$ ipython --no-banner

In [1]: import numpy as np

In [2]: from numpy import linalg as LA

In [3]: np.set_printoptions(precision=3, suppress=True, linewidth=160)

In [4]: X = np.load("run19.npy")

In [5]: print(X.round(3) + 0)
[[-0.054 -0.021 -0.748  0.105  0.245 -0.109  0.069 -0.183  0.456  0.292 -0.06   0.138]
 [-0.323 -0.522 -0.006 -0.64  -0.017  0.201 -0.025  0.109  0.     0.296 -0.238 -0.132]
 [ 0.269  0.29  -0.179 -0.08  -0.287  0.426 -0.388 -0.377 -0.309  0.271 -0.258  0.114]
 [ 0.215  0.085 -0.135 -0.294  0.099  0.389  0.361 -0.305  0.192 -0.542 -0.015 -0.355]
 [-0.108  0.115  0.088  0.111 -0.779 -0.037  0.314 -0.026  0.381  0.23  -0.019 -0.223]
 [ 0.296  0.196 -0.266  0.025  0.043 -0.153  0.114  0.569 -0.222  0.071 -0.447 -0.432]
 [-0.403  0.13  -0.027 -0.008 -0.138 -0.21  -0.327 -0.044  0.18  -0.51  -0.58   0.14 ]
 [ 0.484  0.191  0.401 -0.382  0.17  -0.286 -0.105 -0.049  0.463  0.188 -0.168  0.142]
 [ 0.188 -0.267  0.094  0.174 -0.03   0.128  0.561 -0.007 -0.128 -0.024 -0.435  0.562]
 [ 0.054 -0.031  0.081  0.243  0.052  0.634 -0.259  0.5    0.441 -0.042  0.014  0.111]
 [-0.484  0.65   0.16  -0.128  0.295  0.2    0.318  0.059 -0.056  0.234 -0.05   0.097]
 [ 0.081  0.19  -0.33  -0.471 -0.317 -0.074  0.048  0.37  -0.071 -0.223  0.341  0.459]]

In [6]: # keeps lengths

In [7]: x0 = np.array([2, 1, 2, 1, 1, 2, 1, 1, 0, 1, 1, 2])

In [8]: np.round(X.T @ (X @ x0), 3) + 0
Out[8]: array([2., 1., 2., 1., 1., 2., 1., 1., 0., 1., 1., 2.])

In [9]: np.sort(np.abs(np.degrees(np.angle(LA.eigvals(X)))))
Out[9]: array([  0.   ,  36.054,  36.054,  90.329,  90.329, 105.645, 105.645, 128.591, 128.591, 165.474, 165.474, 180.   ])

In [10]: round(LA.det(X), 3)
Out[10]: np.float64(-1.0)

In [11]: 12 - LA.matrix_rank(X - np.eye(12), tol=1e-8)
Out[11]: np.int64(1)

In [12]: round(float(LA.norm(x0)), 3), round(float(LA.norm(X @ x0)), 3)
Out[12]: (4.796, 4.796)

In [13]: W1 = np.array([[3, -2, 3],
    ...:     [-3, 1, 0],
    ...:     [2, 2, 2],
    ...:     [3, -1, -3],
    ...:     [-2, -3, -3],
    ...:     [-3, -1, -3],
    ...:     [-3, 2, -2],
    ...:     [0, 0, 2],
    ...:     [3, 1, 2],
    ...:     [-2, -2, 0],
    ...:     [2, -2, 0],
    ...:     [-1, 2, -2]])

In [14]: b = np.array([5, -2, -3])

In [15]: act = np.maximum(X @ W1 + b, 0)

In [16]: LA.matrix_rank(act)
Out[16]: np.int64(3)

In [17]: (act > 0).astype(int)
Out[17]: 
array([[1, 0, 0],
       [1, 0, 0],
       [1, 0, 0],
       [1, 0, 0],
       [1, 1, 0],
       [1, 0, 0],
       [1, 1, 0],
       [1, 0, 1],
       [1, 1, 0],
       [1, 0, 0],
       [0, 0, 0],
       [1, 0, 0]])

In [18]: C = np.array([[9, 0, 8], [3, 3, 5], [6, 5, 6]])

In [19]: W1 @ C
Out[19]: 
array([[ 39,   9,  32],
       [-24,   3, -19],
       [ 36,  16,  38],
       [  6, -18,   1],
       [-45, -24, -49],
       [-48, -18, -47],
       [-33,  -4, -26],
       [ 12,  10,  12],
       [ 42,  13,  41],
       [-24,  -6, -26],
       [ 12,  -6,   6],
       [-15,  -4, -10]])

In [20]: print(np.round(LA.pinv(X), 3) + 0)
[[-0.054 -0.323  0.269  0.215 -0.108  0.296 -0.403  0.484  0.188  0.054 -0.484  0.081]
 [-0.021 -0.522  0.29   0.085  0.115  0.196  0.13   0.191 -0.267 -0.031  0.65   0.19 ]
 [-0.748 -0.006 -0.179 -0.135  0.088 -0.266 -0.027  0.401  0.094  0.081  0.16  -0.33 ]
 [ 0.105 -0.64  -0.08  -0.294  0.111  0.025 -0.008 -0.382  0.174  0.243 -0.128 -0.471]
 [ 0.245 -0.017 -0.287  0.099 -0.779  0.043 -0.138  0.17  -0.03   0.052  0.295 -0.317]
 [-0.109  0.201  0.426  0.389 -0.037 -0.153 -0.21  -0.286  0.128  0.634  0.2   -0.074]
 [ 0.069 -0.025 -0.388  0.361  0.314  0.114 -0.327 -0.105  0.561 -0.259  0.318  0.048]
 [-0.183  0.109 -0.377 -0.305 -0.026  0.569 -0.044 -0.049 -0.007  0.5    0.059  0.37 ]
 [ 0.456  0.    -0.309  0.192  0.381 -0.222  0.18   0.463 -0.128  0.441 -0.056 -0.071]
 [ 0.292  0.296  0.271 -0.542  0.23   0.071 -0.51   0.188 -0.024 -0.042  0.234 -0.223]
 [-0.06  -0.238 -0.258 -0.015 -0.019 -0.447 -0.58  -0.168 -0.435  0.014 -0.05   0.341]
 [ 0.138 -0.132  0.114 -0.355 -0.223 -0.432  0.14   0.142  0.562  0.111  0.097  0.459]]

In [21]: np.round(X.T @ X, 3) + 0
Out[21]: 
array([[1., 0., 0., 0., 0., 0., 0., 0., 0., 0., 0., 0.],
       [0., 1., 0., 0., 0., 0., 0., 0., 0., 0., 0., 0.],
       [0., 0., 1., 0., 0., 0., 0., 0., 0., 0., 0., 0.],
       [0., 0., 0., 1., 0., 0., 0., 0., 0., 0., 0., 0.],
       [0., 0., 0., 0., 1., 0., 0., 0., 0., 0., 0., 0.],
       [0., 0., 0., 0., 0., 1., 0., 0., 0., 0., 0., 0.],
       [0., 0., 0., 0., 0., 0., 1., 0., 0., 0., 0., 0.],
       [0., 0., 0., 0., 0., 0., 0., 1., 0., 0., 0., 0.],
       [0., 0., 0., 0., 0., 0., 0., 0., 1., 0., 0., 0.],
       [0., 0., 0., 0., 0., 0., 0., 0., 0., 1., 0., 0.],
       [0., 0., 0., 0., 0., 0., 0., 0., 0., 0., 1., 0.],
       [0., 0., 0., 0., 0., 0., 0., 0., 0., 0., 0., 1.]])

In [22]: LA.svd(X, compute_uv=False)
Out[22]: array([1., 1., 1., 1., 1., 1., 1., 1., 1., 1., 1., 1.])

In [23]: rng = np.random.default_rng(60133)

In [24]: z = rng.permutation(12)

In [25]: other = X[:, z] * rng.choice([-1, 1], 12)

In [26]: print(other.round(3) + 0)
[[ 0.069 -0.456  0.183 -0.245 -0.138  0.021 -0.06   0.109  0.054  0.105 -0.748  0.292]
 [-0.025  0.    -0.109  0.017  0.132  0.522 -0.238 -0.201  0.323 -0.64  -0.006  0.296]
 [-0.388  0.309  0.377  0.287 -0.114 -0.29  -0.258 -0.426 -0.269 -0.08  -0.179  0.271]
 [ 0.361 -0.192  0.305 -0.099  0.355 -0.085 -0.015 -0.389 -0.215 -0.294 -0.135 -0.542]
 [ 0.314 -0.381  0.026  0.779  0.223 -0.115 -0.019  0.037  0.108  0.111  0.088  0.23 ]
 [ 0.114  0.222 -0.569 -0.043  0.432 -0.196 -0.447  0.153 -0.296  0.025 -0.266  0.071]
 [-0.327 -0.18   0.044  0.138 -0.14  -0.13  -0.58   0.21   0.403 -0.008 -0.027 -0.51 ]
 [-0.105 -0.463  0.049 -0.17  -0.142 -0.191 -0.168  0.286 -0.484 -0.382  0.401  0.188]
 [ 0.561  0.128  0.007  0.03  -0.562  0.267 -0.435 -0.128 -0.188  0.174  0.094 -0.024]
 [-0.259 -0.441 -0.5   -0.052 -0.111  0.031  0.014 -0.634 -0.054  0.243  0.081 -0.042]
 [ 0.318  0.056 -0.059 -0.295 -0.097 -0.65  -0.05  -0.2    0.484 -0.128  0.16   0.234]
 [ 0.048  0.071 -0.37   0.317 -0.459 -0.19   0.341  0.074 -0.081 -0.471 -0.33  -0.223]]

In [27]: U, _, VT = LA.svd(X.T @ other)

In [28]: np.round(U @ VT, 3) + 0
Out[28]: 
array([[ 0.,  0.,  0.,  0.,  0.,  0.,  0.,  0., -1.,  0.,  0.,  0.],
       [ 0.,  0.,  0.,  0.,  0., -1.,  0.,  0.,  0.,  0.,  0.,  0.],
       [ 0.,  0.,  0.,  0.,  0.,  0.,  0.,  0.,  0.,  0.,  1.,  0.],
       [ 0.,  0.,  0.,  0.,  0.,  0.,  0.,  0.,  0.,  1.,  0.,  0.],
       [ 0.,  0.,  0., -1.,  0.,  0.,  0.,  0.,  0.,  0.,  0.,  0.],
       [ 0.,  0.,  0.,  0.,  0.,  0.,  0., -1.,  0.,  0.,  0.,  0.],
       [ 1.,  0.,  0.,  0.,  0.,  0.,  0.,  0.,  0.,  0.,  0.,  0.],
       [ 0.,  0., -1.,  0.,  0.,  0.,  0.,  0.,  0.,  0.,  0.,  0.],
       [ 0., -1.,  0.,  0.,  0.,  0.,  0.,  0.,  0.,  0.,  0.,  0.],
       [ 0.,  0.,  0.,  0.,  0.,  0.,  0.,  0.,  0.,  0.,  0.,  1.],
       [ 0.,  0.,  0.,  0.,  0.,  0.,  1.,  0.,  0.,  0.,  0.,  0.],
       [ 0.,  0.,  0.,  0., -1.,  0.,  0.,  0.,  0.,  0.,  0.,  0.]])

In [29]: z
Out[29]: array([ 6,  8,  7,  4, 11,  1, 10,  5,  0,  3,  2,  9])

In [30]: np.round(LA.lstsq(X, other)[0], 3) + 0
Out[30]: 
array([[ 0.,  0.,  0.,  0.,  0.,  0.,  0.,  0., -1.,  0.,  0.,  0.],
       [ 0.,  0.,  0.,  0.,  0., -1.,  0.,  0.,  0.,  0.,  0.,  0.],
       [ 0.,  0.,  0.,  0.,  0.,  0.,  0.,  0.,  0.,  0.,  1.,  0.],
       [ 0.,  0.,  0.,  0.,  0.,  0.,  0.,  0.,  0.,  1.,  0.,  0.],
       [ 0.,  0.,  0., -1.,  0.,  0.,  0.,  0.,  0.,  0.,  0.,  0.],
       [ 0.,  0.,  0.,  0.,  0.,  0.,  0., -1.,  0.,  0.,  0.,  0.],
       [ 1.,  0.,  0.,  0.,  0.,  0.,  0.,  0.,  0.,  0.,  0.,  0.],
       [ 0.,  0., -1.,  0.,  0.,  0.,  0.,  0.,  0.,  0.,  0.,  0.],
       [ 0., -1.,  0.,  0.,  0.,  0.,  0.,  0.,  0.,  0.,  0.,  0.],
       [ 0.,  0.,  0.,  0.,  0.,  0.,  0.,  0.,  0.,  0.,  0.,  1.],
       [ 0.,  0.,  0.,  0.,  0.,  0.,  1.,  0.,  0.,  0.,  0.,  0.],
       [ 0.,  0.,  0.,  0., -1.,  0.,  0.,  0.,  0.,  0.,  0.,  0.]])
